In [1]: import numpy as np

In [2]: from numpy import linalg as LA

In [3]: np.set_printoptions(suppress=True, linewidth=140)

In [4]: W0 = np.load("a.npy")

In [5]: W0
Out[5]: 
array([[ 0.83,  0.62,  0.65, -0.92],
       [ 0.78, -0.15, -0.64, -0.87],
       [-0.78, -0.2 ,  1.  , -0.97],
       [-0.49,  0.66,  0.85,  0.8 ],
       [ 0.66,  0.26, -0.68, -0.03],
       [-0.72, -0.07,  0.96, -0.52],
       [ 0.35, -0.19, -0.89,  0.45],
       [-0.12, -0.07, -0.89,  0.92],
       [ 0.95,  0.89, -0.6 ,  0.14],
       [-0.92, -0.56,  0.96, -0.4 ],
       [-0.74,  0.54,  1.  , -0.7 ],
       [ 0.69,  0.54, -0.76,  0.6 ],
       [ 0.22, -0.85, -1.  ,  0.98],
       [-0.53, -0.72, -0.9 ,  0.72],
       [ 0.88,  0.56, -1.  ,  1.  ]])

In [6]: x = np.array([3, 2, 2, 2])

In [7]: target = W0 @ x

In [8]: target.round(2)
Out[8]: array([ 3.19, -0.98, -2.68,  3.15,  1.08, -1.42, -0.21, -0.44,  3.71, -2.76, -0.54,  2.83, -1.08, -3.39,  3.76])

In [9]: np.round(LA.pinv(W0) @ W0, 2) + 0
Out[9]: 
array([[1., 0., 0., 0.],
       [0., 1., 0., 0.],
       [0., 0., 1., 0.],
       [0., 0., 0., 1.]])

In [10]: rng = np.random.default_rng(369)

In [11]: target = target + 0.05 * rng.normal(size=15)

In [12]: target.round(2)
Out[12]: array([ 3.2 , -0.98, -2.62,  3.12,  1.09, -1.41, -0.25, -0.43,  3.71, -2.66, -0.5 ,  2.67, -1.1 , -3.38,  3.62])

In [13]: beta, *_ = LA.lstsq(W0, target)

In [14]: round(LA.norm(target - W0 @ beta), 2)
Out[14]: np.float64(0.15)

In [15]: Xc = W0 - W0.mean(axis=0)

In [16]: vecs = LA.svd(Xc)[2][:3]

In [17]: M2 = Xc - Xc @ vecs.T @ vecs

In [18]: LA.norm(M2, axis=1).round(6).argmax()
Out[18]: np.int64(12)
